>>> import numpy as np
>>> import numpy.linalg as la
>>> np.set_printoptions(precision=3, suppress=True, linewidth=100)
>>> A = np.load("mat.npy")
>>> A
array([[0.6  , 0.2  , 0.2  ],
       [0.143, 0.429, 0.429],
       [0.143, 0.286, 0.571]])
>>> hat = np.triu(np.array([[-3, -2, -3], [1, 1, -1], [-2, 1, 2]]), 1) + np.eye(3)
>>> Y = hat @ A @ la.inv(hat)
>>> Y
array([[-0.114, -1.743, -4.457],
       [ 0.   ,  0.143,  0.   ],
       [ 0.143,  0.571,  1.571]])
>>> print(la.matrix_rank(Y))
3
>>> hat @ A - A @ hat
array([[-0.714, -0.514, -0.571],
       [-0.143,  0.   ,  0.286],
       [ 0.   ,  0.286,  0.714]])
>>> round(la.det(Y), 3)
np.float64(0.065)
>>> T = np.stack([A, -3 * A, A[::-1]])
>>> np.einsum("bij,cij->bc", T, T)
array([[ 1.256, -3.769,  0.902],
       [-3.769, 11.307, -2.706],
       [ 0.902, -2.706,  1.256]])
>>> la.matrix_rank(T.reshape(3, -1))
np.int64(2)
>>> la.matrix_rank(T)
array([3, 3, 3])
>>> la.det(T)
array([ 0.065, -1.763, -0.065])
>>> gram = A.T @ A
>>> la.matrix_rank(gram)
np.int64(3)
>>> np.allclose(gram, gram.T)
True
>>> print(np.diag(gram))
[0.401 0.305 0.55 ]
>>> data = np.loadtxt("m.csv", delimiter=",")
>>> data
array([[ 0.5  ,  0.   ,  0.   ,  0.866],
       [ 0.   ,  1.   ,  0.   ,  0.   ],
       [ 0.   ,  0.   ,  1.   ,  0.   ],
       [-0.866,  0.   ,  0.   ,  0.5  ]])
>>> round(np.abs(la.eigvals(data)).max(), 3)
np.float64(1.0)
>>> (data - data.T) / 2
array([[ 0.   ,  0.   ,  0.   ,  0.866],
       [ 0.   ,  0.   ,  0.   ,  0.   ],
       [ 0.   ,  0.   ,  0.   ,  0.   ],
       [-0.866,  0.   ,  0.   ,  0.   ]])
>>> np.sort(np.abs(la.eigvals(data)))
array([1., 1., 1., 1.])
>>> print(np.allclose(data, data.T))
False
>>> feats = np.load("data.npy")
>>> feats
array([[-2.505, -1.429,  0.298],
       [ 1.318,  0.395,  0.418],
       [-1.125,  0.368,  0.227],
       [ 0.872,  1.924,  0.186],
       [-3.227,  4.113,  0.55 ],
       [-3.519, -0.797,  0.42 ],
       [ 2.487, -0.716,  0.079],
       [ 2.281, -3.131,  0.12 ],
       [-3.328,  0.931, -0.485],
       [ 0.275, -0.043, -0.456],
       [-3.995,  1.459, -0.98 ],
       [-3.488,  2.901,  0.064],
       [-1.863,  1.576,  0.336],
       [-3.584,  1.246, -0.106],
       [-1.174, -0.78 , -0.027],
       [-3.808,  2.868,  0.151],
       [ 3.498, -0.867,  0.263],
       [-1.051, -0.774, -0.066],
       [-2.595,  2.075,  0.283],
       [-2.056, -1.423,  0.187]])
>>> Q, vecs = la.qr(feats[:, :1])[0], la.qr(feats[:, 1:])[0]
>>> sv = la.svd(Q.T @ vecs, compute_uv=False)
>>> np.round(la.norm(Q @ Q.T - vecs @ vecs.T, 2), 3)
np.float64(1.0)
>>> W0 = np.array([[-2, -1, -1, -1], [2, 3, 1, -2], [3, 3, -3, 2], [-2, 3, -3, -1]])
>>> W0[1] = W0[2]
>>> W0
array([[-2, -1, -1, -1],
       [ 3,  3, -3,  2],
       [ 3,  3, -3,  2],
       [-2,  3, -3, -1]])
>>> u, r1 = data[0], data[1]
>>> u @ r1
np.float64(0.0)
>>> print(u @ u)
1.0
>>> p = (u @ r1) / (u @ u) * u
>>> (r1 - p) @ u
np.float64(0.0)
>>> round(float(la.norm(u + r1) ** 2 + la.norm(u - r1) ** 2), 3)
4.0
>>> la.matrix_rank(np.outer(u, r1))
np.int64(1)
>>> print(np.outer(u, r1))
[[0.    0.5   0.    0.   ]
 [0.    0.    0.    0.   ]
 [0.    0.    0.    0.   ]
 [0.    0.866 0.    0.   ]]
>>> F = np.loadtxt("case17.csv", delimiter=",")
>>> F
array([[9., 0., 3.],
       [0., 0., 0.],
       [3., 0., 1.]])
>>> np.count_nonzero(F)
np.int64(4)
>>> F - F[0]
array([[ 0.,  0.,  0.],
       [-9.,  0., -3.],
       [-6.,  0., -2.]])
>>> F.sum(axis=0)
array([12.,  0.,  4.])
>>> F.sum(axis=1)
array([12.,  0.,  4.])
>>> rk = la.matrix_rank(F)
>>> rk
np.int64(1)
>>> ns = la.svd(F)[2][rk:].T
>>> [int(la.matrix_rank(F[:, :j + 1])) for j in range(3)]
[1, 1, 1]
>>> [int(la.matrix_rank(np.delete(F, i, axis=0))) for i in range(3)]
[1, 1, 1]
>>> ns.shape
(3, 2)
>>> np.round(np.sort(np.abs(la.eigvals(F))), 3) + 0
array([ 0.,  0., 10.])
>>> print(np.allclose(F @ F.T, F.T @ F))
True
>>> np.allclose(F, F.T)
True
>>> print((F - F.T) / 2)
[[0. 0. 0.]
 [0. 0. 0.]
 [0. 0. 0.]]
>>> (F + F.T) / 2
array([[9., 0., 3.],
       [0., 0., 0.],
       [3., 0., 1.]])
>>> round(la.det(F), 3)
np.float64(0.0)
>>> la.matrix_power(F, 3)
array([[900.,   0., 300.],
       [  0.,   0.,   0.],
       [300.,   0., 100.]])
>>> print(np.round(np.abs(la.eigvals(F)).max(), 3))
10.0
>>> X = np.load("block17.npy")
>>> X
array([[ 8,  0, 12, 20],
       [10,  0, 15, 25],
       [ 4,  0,  6, 10],
       [ 4,  0,  6, 10]])
>>> np.abs(np.diag(la.qr(X)[1])) > 1e-9
array([ True, False, False, False])
>>> vec = np.array([0, 2, 0, 2])
>>> print(X @ np.eye(4)[2])
[12. 15.  6.  6.]
>>> print(X @ (2 * vec))
[ 80 100  40  40]
>>> print((X * vec).sum(axis=1))
[40 50 20 20]
>>> np.einsum("ij,j->i", X, vec)
array([40, 50, 20, 20])
>>> X @ vec
array([40, 50, 20, 20])
>>> (X @ vec).argmax()
np.int64(1)
>>> la.norm(X @ vec) <= la.norm(X, 2) * la.norm(vec) + 1e-9
np.True_
>>> X * vec
array([[ 0,  0,  0, 40],
       [ 0,  0,  0, 50],
       [ 0,  0,  0, 20],
       [ 0,  0,  0, 20]])
>>> U, sv, vt = la.svd(X)
>>> vecs = vt[:(sv > 1e-8).sum()]
>>> rng = np.random.default_rng(97377)
>>> vec = X[1] + 5 * X[2] + rng.integers(2) * np.eye(4)[0]
>>> print(vec)
[30.  0. 45. 75.]
>>> print(la.matrix_rank(np.vstack([X, vec])))
1
>>> np.diag(vecs.T @ vecs)
array([0.105, 0.   , 0.237, 0.658])
>>> vals, vecs = la.eig(A)
>>> np.sort(la.eigvals(A @ A))
array([0.02 , 0.209, 1.   ])
>>> print(np.round(A @ vecs[:, 0] - vals[0] * vecs[:, 0], 3) + 0)
[0. 0. 0.]
>>> W2 = np.sign(np.array([[-2, -1, 2, -1], [2, -1, 1, 0], [0, 1, 1, 1], [1, 1, -2, 0]]))
>>> Y = (np.tril(W2, -1) + np.eye(4)) @ (np.triu(W2, 1) + np.eye(4))
>>> vals = np.array([0, 3, -2, -3])
>>> M = np.rint(Y * vals @ la.inv(Y)) + 0
>>> M
array([[  6.,  -8.,   3.,   2.],
       [  3., -10.,   3.,   7.],
       [ -6.,   2.,  -3.,   4.],
       [  3.,  -8.,   3.,   5.]])
>>> np.unique(M.round(6), axis=0).shape
(4, 4)
>>> np.round(np.trace(la.pinv(M) @ M), 3)
np.float64(3.0)
>>> la.lstsq(M[:-1].T, M[-1])[2]
np.int32(3)
>>> hat = np.triu(np.array([[2, -3, -3, 2], [1, -2, 3, -2], [-1, -3, -1, 2], [1, -1, -2, 3]]), 1) + np.eye(4)
>>> Y = hat @ M @ la.inv(hat)
>>> la.matrix_rank(Y)
np.int64(3)
>>> Y = np.array([[0, 0, 1, 2], [-2, 1, -2, -2], [-2, -1, 2, -2], [0, 1, 2, 2]])
>>> K = Y - Y.T
>>> K
array([[ 0,  2,  3,  2],
       [-2,  0, -1, -3],
       [-3,  1,  0, -4],
       [-2,  3,  4,  0]])
>>> idx = rng.permutation(4)
>>> print(idx)
[3 2 0 1]
>>> Y = K[idx][:, idx]
>>> Y
array([[ 0,  4, -2,  3],
       [-4,  0, -3,  1],
       [ 2,  3,  0,  2],
       [-3, -1, -2,  0]])
>>> np.round(la.det(Y), 3), round(la.det(K[idx]), 3)
(np.float64(1.0), np.float64(-1.0))
>>> (X - X.T) / 2
array([[  0. ,  -5. ,   4. ,   8. ],
       [  5. ,   0. ,   7.5,  12.5],
       [ -4. ,  -7.5,   0. ,   2. ],
       [ -8. , -12.5,  -2. ,   0. ]])
>>> np.allclose(X @ X.T, X.T @ X)
False
>>> (X + X.T) / 2
array([[ 8. ,  5. ,  8. , 12. ],
       [ 5. ,  0. ,  7.5, 12.5],
       [ 8. ,  7.5,  6. ,  8. ],
       [12. , 12.5,  8. , 10. ]])
